In [1]: import numpy as np

In [2]: np.set_printoptions(suppress=True, linewidth=160)

In [3]: A = np.loadtxt("block11.csv", delimiter=",")

In [4]: A
Out[4]: 
array([[ 0.8 ,  2.07, -0.63,  0.6 ],
       [-0.12, -0.61,  0.58,  0.39],
       [ 0.08,  1.46,  4.  ,  1.5 ],
       [ 0.33, -1.66, -4.22, -0.27],
       [ 0.56,  1.98, -0.54,  0.  ],
       [-0.61, -2.24, -0.52, -0.57],
       [ 0.95, -3.17, -6.97,  1.05],
       [ 0.52, -0.08, -0.97,  1.05],
       [ 1.2 ,  0.79, -4.81,  0.3 ],
       [-0.83, -5.36, -2.35, -0.12]])

In [5]: rk = np.linalg.matrix_rank(A)

In [6]: rk
Out[6]: np.int64(3)

In [7]: null = np.linalg.svd(A)[2][rk:].T

In [8]: np.allclose(A @ null, 0)
Out[8]: True

In [9]: null.shape
Out[9]: (4, 1)

In [10]: np.round(null[:, 0] / null[np.abs(null[:, 0]).round(6).argmax(), 0], 2)
Out[10]: array([ 1.  , -0.23,  0.19, -0.34])

In [11]: left, sig, Vt = np.linalg.svd(A)

In [12]: evecs = Vt[:(sig > 1e-8).sum()]

In [13]: rng = np.random.default_rng(588)

In [14]: x0 = A[0] + 2 * A[9] + rng.integers(2) * np.eye(4)[2]

In [15]: x0.round(2)
Out[15]: array([-0.86, -8.65, -5.33,  0.36])

In [16]: np.round(evecs.T @ evecs, 2)
Out[16]: 
array([[ 0.17,  0.19, -0.16,  0.28],
       [ 0.19,  0.96,  0.04, -0.06],
       [-0.16,  0.04,  0.97,  0.05],
       [ 0.28, -0.06,  0.05,  0.91]])

In [17]: Xs = A - A.mean(axis=0)

In [18]: left, sig, Vt = np.linalg.svd(Xs, full_matrices=False)

In [19]: np.searchsorted(np.cumsum(sig ** 2) / (sig ** 2).sum(), 0.9) + 1
Out[19]: np.int64(2)

In [20]: np.abs(Vt[0]).argmax()
Out[20]: np.int64(2)

In [21]: def softmax(z):
    ...:     e = np.exp(z - z.max(axis=-1, keepdims=True))
    ...:     return e / e.sum(axis=-1, keepdims=True)
    ...: 

In [22]: np.round(softmax(10 * A[1]), 2) + 0
Out[22]: array([0.  , 0.  , 0.87, 0.13])

In [23]: np.round(softmax(A).sum(axis=1), 2)
Out[23]: array([1., 1., 1., 1., 1., 1., 1., 1., 1., 1.])

In [24]: scores = A @ A.T / np.sqrt(4)

In [25]: softmax(scores).round(6).argmax(axis=1)
Out[25]: array([8, 2, 2, 6, 0, 9, 6, 6, 6, 9])

In [26]: np.round(softmax(scores)[1] @ A, 2)
Out[26]: array([-0.11, -1.3 , -0.21,  0.45])

In [27]: np.round(softmax(scores + np.triu(np.full(scores.shape, -np.inf), 1)), 2) + 0
Out[27]: 
array([[1.  , 0.  , 0.  , 0.  , 0.  , 0.  , 0.  , 0.  , 0.  , 0.  ],
       [0.23, 0.77, 0.  , 0.  , 0.  , 0.  , 0.  , 0.  , 0.  , 0.  ],
       [0.  , 0.  , 1.  , 0.  , 0.  , 0.  , 0.  , 0.  , 0.  , 0.  ],
       [0.  , 0.  , 0.  , 1.  , 0.  , 0.  , 0.  , 0.  , 0.  , 0.  ],
       [0.49, 0.02, 0.06, 0.03, 0.41, 0.  , 0.  , 0.  , 0.  , 0.  ],
       [0.  , 0.04, 0.  , 0.46, 0.  , 0.49, 0.  , 0.  , 0.  , 0.  ],
       [0.  , 0.  , 0.  , 0.  , 0.  , 0.  , 1.  , 0.  , 0.  , 0.  ],
       [0.02, 0.01, 0.  , 0.09, 0.02, 0.01, 0.82, 0.04, 0.  , 0.  ],
       [0.  , 0.  , 0.  , 0.  , 0.  , 0.  , 0.97, 0.  , 0.03, 0.  ],
       [0.  , 0.  , 0.  , 0.  , 0.  , 0.  , 0.22, 0.  , 0.  , 0.78]])

In [28]: np.round(softmax(scores), 2) + 0
Out[28]: 
array([[0.32, 0.01, 0.04, 0.01, 0.22, 0.  , 0.01, 0.04, 0.34, 0.  ],
       [0.04, 0.14, 0.24, 0.04, 0.04, 0.14, 0.04, 0.08, 0.02, 0.23],
       [0.  , 0.  , 1.  , 0.  , 0.  , 0.  , 0.  , 0.  , 0.  , 0.  ],
       [0.  , 0.  , 0.  , 0.  , 0.  , 0.  , 1.  , 0.  , 0.  , 0.  ],
       [0.31, 0.01, 0.04, 0.02, 0.26, 0.  , 0.01, 0.04, 0.3 , 0.  ],
       [0.  , 0.  , 0.  , 0.02, 0.  , 0.02, 0.1 , 0.  , 0.  , 0.86],
       [0.  , 0.  , 0.  , 0.  , 0.  , 0.  , 1.  , 0.  , 0.  , 0.  ],
       [0.02, 0.01, 0.  , 0.07, 0.01, 0.01, 0.68, 0.03, 0.15, 0.03],
       [0.  , 0.  , 0.  , 0.  , 0.  , 0.  , 0.97, 0.  , 0.03, 0.  ],
       [0.  , 0.  , 0.  , 0.  , 0.  , 0.  , 0.22, 0.  , 0.  , 0.78]])
